In [1]: import numpy as np

In [2]: from numpy import linalg as LA

In [3]: np.set_printoptions(suppress=True, linewidth=200)

In [4]: data = np.load("block17.npy")

In [5]: data
Out[5]: 
array([[  7.98, -11.93,   4.09, -11.96, -16.02,  -3.98],
       [  9.9 , -15.03,   5.15, -15.02, -19.97,  -5.11],
       [  8.03, -12.05,   3.93, -12.03, -15.94,  -3.97],
       [  4.  ,  -5.99,   2.03,  -6.01,  -7.97,  -1.97],
       [ -0.04,  -0.02,  -0.03,  -0.02,  -0.13,  -0.11],
       [  1.97,  -3.03,   1.04,  -3.05,  -4.  ,  -1.02],
       [ 10.01, -14.97,   5.12, -14.93, -20.05,  -5.06],
       [  1.98,  -3.06,   1.05,  -3.02,  -4.04,  -0.99],
       [  8.06, -11.92,   4.08, -12.  , -15.97,  -4.04],
       [  8.06, -12.05,   4.07, -11.99, -15.93,  -3.91],
       [  1.97,  -2.99,   1.01,  -3.04,  -3.99,  -0.96],
       [  1.96,  -2.99,   1.  ,  -3.04,  -4.02,  -1.05],
       [  0.05,   0.12,  -0.1 ,  -0.05,   0.04,   0.06],
       [  5.93,  -9.04,   3.07,  -9.  , -11.99,  -2.97],
       [  7.99, -12.06,   3.94, -12.1 , -15.99,  -3.94]])

In [6]: Xc = data - data.mean(axis=0)

In [7]: vecs = LA.svd(Xc)[2][:1]

In [8]: A2 = Xc - Xc @ vecs.T @ vecs

In [9]: np.round(np.cov(Xc @ vecs.T, rowvar=False), 2)
Out[9]: np.float64(130.09)

In [10]: np.round(A2.std(axis=0), 2)
Out[10]: array([0.05, 0.04, 0.06, 0.04, 0.03, 0.06])

In [11]: round(LA.norm(A2) / LA.norm(Xc), 2)
Out[11]: np.float64(0.01)

In [12]: left, sv, vt = LA.svd(data)

In [13]: sv.round(2)
Out[13]: array([76.69,  0.32,  0.21,  0.2 ,  0.12,  0.12])

In [14]: np.argmax(sv[:-1] / (sv[1:] + 1e-6)) + 1
Out[14]: np.int64(1)

In [15]: A2 = left[:, :1] @ np.diag(sv[:1]) @ vt[:1]

In [16]: LA.matrix_rank(A2)
Out[16]: np.int64(1)

In [17]: np.round(LA.norm(data - A2) / LA.norm(data), 2)
Out[17]: np.float64(0.01)

In [18]: round(float(LA.norm(data - A2, 2)), 2), np.round(sv[1], 2)
Out[18]: (0.32, np.float64(0.32))

In [19]: LA.matrix_rank(data, rtol=0.05)
Out[19]: np.int64(1)

In [20]: hat = data @ LA.solve(data.T @ data, data.T)

In [21]: np.allclose(hat @ hat, hat)
Out[21]: True

In [22]: np.round(np.diag(hat), 2)
Out[22]: array([0.49, 0.71, 0.61, 0.07, 0.54, 0.14, 0.54, 0.12, 0.53, 0.48, 0.21, 0.16, 0.6 , 0.3 , 0.51])

In [23]: feats = np.array([[6, 3, 4, 7, 7, 4, 5],
    ...:     [-2, -5, -4, -1, -1, -4, -3],
    ...:     [4, 1, 2, 5, 5, 2, 3],
    ...:     [0, -3, -2, 1, 1, -2, -1],
    ...:     [0, -3, -2, 1, 1, -2, -1],
    ...:     [2, -1, 0, 3, 3, 0, 1],
    ...:     [4, 1, 2, 5, 5, 2, 3],
    ...:     [1, -2, -1, 2, 2, -1, 0],
    ...:     [-1, -4, -3, 0, 0, -3, -2]])

In [24]: left, sv, vt = LA.svd(feats)

In [25]: np.argmax(sv[:-1] / (sv[1:] + 1e-6)) + 1
Out[25]: np.int64(2)

In [26]: A2 = left[:, :2] @ np.diag(sv[:2]) @ vt[:2]

In [27]: round(LA.norm(feats - A2) / LA.norm(feats), 2)
Out[27]: np.float64(0.0)

In [28]: np.round(LA.norm(feats - A2, 2), 2), round(float(sv[2]), 2)
Out[28]: (np.float64(0.0), 0.0)

In [29]: LA.matrix_rank(feats, rtol=0.05)
Out[29]: np.int64(2)
